% ipython --no-banner

In [1]: import numpy as np

In [2]: import numpy.linalg as la

In [3]: np.set_printoptions(precision=3, suppress=True, linewidth=140)

In [4]: J = np.loadtxt("m.csv", delimiter=",")

In [5]: J
Out[5]: 
array([[ -4.594, -23.855,   1.404, -27.045],
       [ -4.161, -21.47 ,   1.224, -24.407],
       [ -3.299, -16.902,   0.87 , -19.331],
       [ -1.443,  -7.95 ,   0.154,  -9.239],
       [ -1.385,  -7.69 ,   0.133,  -8.942],
       [ -0.513,  -3.915,  -0.151,  -4.579],
       [ -1.049,   1.178,   0.782,   0.912],
       [ -3.404,   4.755,   2.241,   3.593],
       [ -4.979,   8.22 ,   3.163,   6.404],
       [ -5.176,   8.707,   3.277,   6.808],
       [ -6.174,  11.357,   3.849,   9.032],
       [ -7.228,  14.461,   4.447,  11.681],
       [ -7.854,  16.447,   4.801,  13.393]])

In [6]: Uu, s, vt = la.svd(J)

In [7]: V = vt[:(s > 1e-8).sum()]

In [8]: rng = np.random.default_rng(7878)

In [9]: vec = J[1] + 3 * J[5] + rng.integers(2) * np.eye(4)[3]

In [10]: vec
Out[10]: array([ -5.699, -33.216,   0.771, -38.144])

In [11]: V.T @ V
Out[11]: 
array([[ 0.75, -0.25, -0.25,  0.25],
       [-0.25,  0.75, -0.25,  0.25],
       [-0.25, -0.25,  0.75,  0.25],
       [ 0.25,  0.25,  0.25,  0.75]])

In [12]: la.matrix_rank(np.vstack([J, vec]))
Out[12]: np.int64(3)

In [13]: np.diag(V.T @ V)
Out[13]: array([0.75, 0.75, 0.75, 0.75])

In [14]: print(np.allclose(V.T @ V @ vec, vec))
True

In [15]: W0 = np.load("mat.npy")

In [16]: W0
Out[16]: 
array([[3, 0, 0],
       [2, 3, 0],
       [1, 3, 3]])

In [17]: ev, V = la.eig(W0)

In [18]: print(ev)
[3. 3. 3.]

In [19]: A = np.triu(rng.random((3, 3)) < 0.8, 1).astype(int)

In [20]: A = A + A.T

In [21]: A
Out[21]: 
array([[0, 1, 1],
       [1, 0, 1],
       [1, 1, 0]])

In [22]: z = rng.permutation(3)

In [23]: B = A[:, z] * rng.choice([-1, 1], 3)

In [24]: B
Out[24]: 
array([[ 0,  1, -1],
       [ 1,  1,  0],
       [ 1,  0, -1]])

In [25]: Uu, _, vt = la.svd(A.T @ B)

In [26]: z
Out[26]: array([0, 2, 1])

In [27]: np.round(Uu @ vt, 3) + 0
Out[27]: 
array([[ 1.,  0.,  0.],
       [ 0.,  0., -1.],
       [ 0.,  1.,  0.]])

In [28]: u = np.array([3, 4, 3])

In [29]: np.convolve(B[0], u)
Out[29]: array([ 0,  3,  1, -1, -3])

In [30]: np.polyval(u, B[0])
Out[30]: array([ 3, 10,  2])

In [31]: np.round(la.eigvalsh(A).min(), 3)
Out[31]: np.float64(-1.0)

In [32]: ev, V = la.eigh(A)

In [33]: vec = np.array([2, 2, 0])

In [34]: print(la.eigvalsh(A[1:, 1:]))
[-1.  1.]

In [35]: (np.sign(V[:, -1].round(6)) == np.sign(V[0, -1].round(6))).astype(int)
Out[35]: array([1, 1, 1])

In [36]: print(V * np.maximum(ev, 0) @ V.T)
[[0.667 0.667 0.667]
 [0.667 0.667 0.667]
 [0.667 0.667 0.667]]

In [37]: vec @ A @ vec / (vec @ vec), round(float(ev[0]), 3), round(ev[-1], 3)
Out[37]: (np.float64(1.0), -1.0, np.float64(2.0))

In [38]: V * np.abs(ev) @ V.T
Out[38]: 
array([[1.333, 0.333, 0.333],
       [0.333, 1.333, 0.333],
       [0.333, 0.333, 1.333]])

In [39]: B = np.array([[-3, 3], [-3, -3], [-3, 1], [1, 0]])

In [40]: W2 = np.array([[-2, 3, 0, 2], [-3, 1, 2, 3]])

In [41]: F = B @ W2 + 0.3 * rng.normal(size=(4, 4))

In [42]: F
Out[42]: 
array([[ -2.731,  -5.979,   5.549,   3.331],
       [ 14.723, -12.753,  -5.968, -14.763],
       [  3.02 ,  -7.522,   2.428,  -3.387],
       [ -1.627,   2.996,  -0.145,   1.353]])

In [43]: Q, r_ = la.qr(F)

In [44]: Q.shape, r_.shape
Out[44]: ((4, 4), (4, 4))

In [45]: round(abs(r_[0, 0]), 3), round(float(la.norm(F[:, 0])), 3)
Out[45]: (np.float64(15.362), 15.362)

In [46]: np.allclose(r_.T @ r_, F.T @ F)
Out[46]: True

In [47]: np.round(Q.T @ Q, 3) + 0
Out[47]: 
array([[1., 0., 0., 0.],
       [0., 1., 0., 0.],
       [0., 0., 1., 0.],
       [0., 0., 0., 1.]])

In [48]: r_
Out[48]: 
array([[ 15.362, -12.955,  -6.213, -15.55 ],
       [  0.   ,   9.803,  -5.74 ,  -0.364],
       [  0.   ,   0.   ,  -0.879,   0.62 ],
       [  0.   ,   0.   ,   0.   ,  -0.133]])

In [49]: np.kron(np.eye(2, dtype=int), F)
Out[49]: 
array([[ -2.731,  -5.979,   5.549,   3.331,  -0.   ,  -0.   ,   0.   ,   0.   ],
       [ 14.723, -12.753,  -5.968, -14.763,   0.   ,  -0.   ,  -0.   ,  -0.   ],
       [  3.02 ,  -7.522,   2.428,  -3.387,   0.   ,  -0.   ,   0.   ,  -0.   ],
       [ -1.627,   2.996,  -0.145,   1.353,  -0.   ,   0.   ,  -0.   ,   0.   ],
       [ -0.   ,  -0.   ,   0.   ,   0.   ,  -2.731,  -5.979,   5.549,   3.331],
       [  0.   ,  -0.   ,  -0.   ,  -0.   ,  14.723, -12.753,  -5.968, -14.763],
       [  0.   ,  -0.   ,   0.   ,  -0.   ,   3.02 ,  -7.522,   2.428,  -3.387],
       [ -0.   ,   0.   ,  -0.   ,   0.   ,  -1.627,   2.996,  -0.145,   1.353]])

In [50]: round(float(la.eigvals(F).sum().real), 3)
Out[50]: -11.702

In [51]: round(float(np.einsum("ij,ji->", F, F)), 3)
Out[51]: 26.742
